% python3 -q
>>> import numpy as np
>>> np.set_printoptions(suppress=True, linewidth=120)
>>> feats = np.array([[-2, 1, -1, -2, 2, 3, 3, 2, 2, 0, 3, -2, 0, 2, -3],
...     [3, -2, 1, 1, 2, 1, 2, 1, 3, -2, 2, 3, 1, -3, 2],
...     [3, -1, 1, 1, -2, -2, 2, -1, -3, 3, -3, -2, -2, 1, 2],
...     [3, -2, 3, -1, -1, 0, -1, -2, 3, 1, -1, 0, -2, 2, 0],
...     [-3, -3, 1, 3, 3, -2, 2, 1, -1, 2, -2, 1, 1, -2, 1],
...     [-3, 2, -2, -2, 3, 2, 3, -1, 1, 3, 2, 3, 3, 2, -3]])
>>> feats[-1] = feats[0] + -1 * feats[1]
>>> feats
array([[-2,  1, -1, -2,  2,  3,  3,  2,  2,  0,  3, -2,  0,  2, -3],
       [ 3, -2,  1,  1,  2,  1,  2,  1,  3, -2,  2,  3,  1, -3,  2],
       [ 3, -1,  1,  1, -2, -2,  2, -1, -3,  3, -3, -2, -2,  1,  2],
       [ 3, -2,  3, -1, -1,  0, -1, -2,  3,  1, -1,  0, -2,  2,  0],
       [-3, -3,  1,  3,  3, -2,  2,  1, -1,  2, -2,  1,  1, -2,  1],
       [-5,  3, -2, -3,  0,  2,  1,  1, -1,  2,  1, -5, -1,  5, -5]])
>>> np.abs(np.diag(np.linalg.qr(feats)[1])) > 1e-9
array([ True,  True,  True,  True,  True, False])
>>> round(float(np.trace(np.linalg.pinv(feats) @ feats)), 2)
5.0
>>> np.unique(feats.round(6), axis=0).shape
(6, 15)
>>> np.round(feats @ np.linalg.pinv(feats) @ feats, 2) + 0
array([[-2.,  1., -1., -2.,  2.,  3.,  3.,  2.,  2.,  0.,  3., -2.,  0.,  2., -3.],
       [ 3., -2.,  1.,  1.,  2.,  1.,  2.,  1.,  3., -2.,  2.,  3.,  1., -3.,  2.],
       [ 3., -1.,  1.,  1., -2., -2.,  2., -1., -3.,  3., -3., -2., -2.,  1.,  2.],
       [ 3., -2.,  3., -1., -1.,  0., -1., -2.,  3.,  1., -1.,  0., -2.,  2.,  0.],
       [-3., -3.,  1.,  3.,  3., -2.,  2.,  1., -1.,  2., -2.,  1.,  1., -2.,  1.],
       [-5.,  3., -2., -3.,  0.,  2.,  1.,  1., -1.,  2.,  1., -5., -1.,  5., -5.]])
>>> U, s, VT = np.linalg.svd(feats, full_matrices=False)
>>> np.round(U.T @ feats @ VT.T, 2) + 0
array([[14.6 ,  0.  ,  0.  ,  0.  ,  0.  ,  0.  ],
       [ 0.  , 10.02,  0.  ,  0.  ,  0.  ,  0.  ],
       [ 0.  ,  0.  ,  8.37,  0.  ,  0.  ,  0.  ],
       [ 0.  ,  0.  ,  0.  ,  6.17,  0.  ,  0.  ],
       [ 0.  ,  0.  ,  0.  ,  0.  ,  4.39,  0.  ],
       [ 0.  ,  0.  ,  0.  ,  0.  ,  0.  ,  0.  ]])
>>> np.abs(U[:, 0]).round(6).argmax()
np.int64(5)
>>> np.round(s / s[0], 2) + 0
array([1.  , 0.69, 0.57, 0.42, 0.3 , 0.  ])
>>> U.shape, s.shape, VT.shape
((6, 6), (6,), (6, 15))
>>> w1 = np.array([[-3, -2],
...     [-2, 3],
...     [-1, 0],
...     [-3, -2],
...     [1, -2],
...     [-2, 4],
...     [5, -4],
...     [-4, 0],
...     [-5, -5],
...     [-4, 3],
...     [-1, -5],
...     [-4, -3],
...     [-5, 1],
...     [-5, 4],
...     [-1, 1]])
>>> b = np.array([-1, 0])
>>> act = np.maximum(feats @ w1 + b, 0)
>>> np.linalg.matrix_rank(act)
np.int64(2)
>>> Z = np.array([[0, 0, 2], [0, 1, 3]])
>>> act @ Z
array([[  0,   0,   2],
       [  0,   0,   0],
       [  0,  26, 120],
       [  0,   0,   0],
       [  0,   0,  32],
       [  0,  64, 226]])
>>> X = np.load("test6.npy")
>>> X
array([[ 1.73, -1.63, -0.81,  0.11,  2.04, -2.03, -0.34,  0.06,  1.17, -0.63],
       [-1.4 ,  2.11,  0.45,  0.89, -1.68,  2.1 , -0.27,  1.38, -1.3 ,  1.36],
       [-0.04, -0.46, -0.67, -1.18,  2.1 ,  0.06,  0.2 , -1.69, -0.69, -1.07],
       [ 0.49, -0.35, -0.17,  0.19,  1.41, -0.9 ,  0.16,  0.16,  0.56, -0.35],
       [ 1.39, -1.98, -1.31, -1.05,  4.25, -2.25,  0.63, -1.19,  1.14, -1.48],
       [-0.13,  0.22, -1.07, -1.1 ,  4.94,  0.09,  0.82, -2.  , -1.73, -1.42],
       [-0.01, -0.62, -0.48, -0.4 ,  2.49, -0.27,  0.91,  0.57,  0.33,  0.45]])
>>> other = X / np.linalg.norm(X, axis=1, keepdims=True)
>>> G = other @ other.T
>>> np.argwhere(np.triu(np.abs(G) > 0.95, 1))
array([], shape=(0, 2), dtype=int64)
>>> (np.abs(G) > 0.9).astype(int)
array([[1, 0, 0, 1, 0, 0, 0],
       [0, 1, 0, 0, 1, 0, 0],
       [0, 0, 1, 0, 0, 1, 0],
       [1, 0, 0, 1, 0, 0, 0],
       [0, 1, 0, 0, 1, 0, 0],
       [0, 0, 1, 0, 0, 1, 0],
       [0, 0, 0, 0, 0, 0, 1]])
>>> np.round(np.linalg.norm(other, axis=1), 2)
array([1., 1., 1., 1., 1., 1., 1.])
>>> np.abs(X).max()
np.float64(4.94)
>>> np.round(X.sum(axis=1), 2)
array([-0.33,  3.64, -3.44,  1.2 , -1.85, -1.38,  2.97])
>>> np.round(X.sum(axis=0), 2)
array([ 2.03, -2.71, -4.06, -2.54, 15.55, -3.2 ,  2.11, -2.71, -0.52, -3.14])
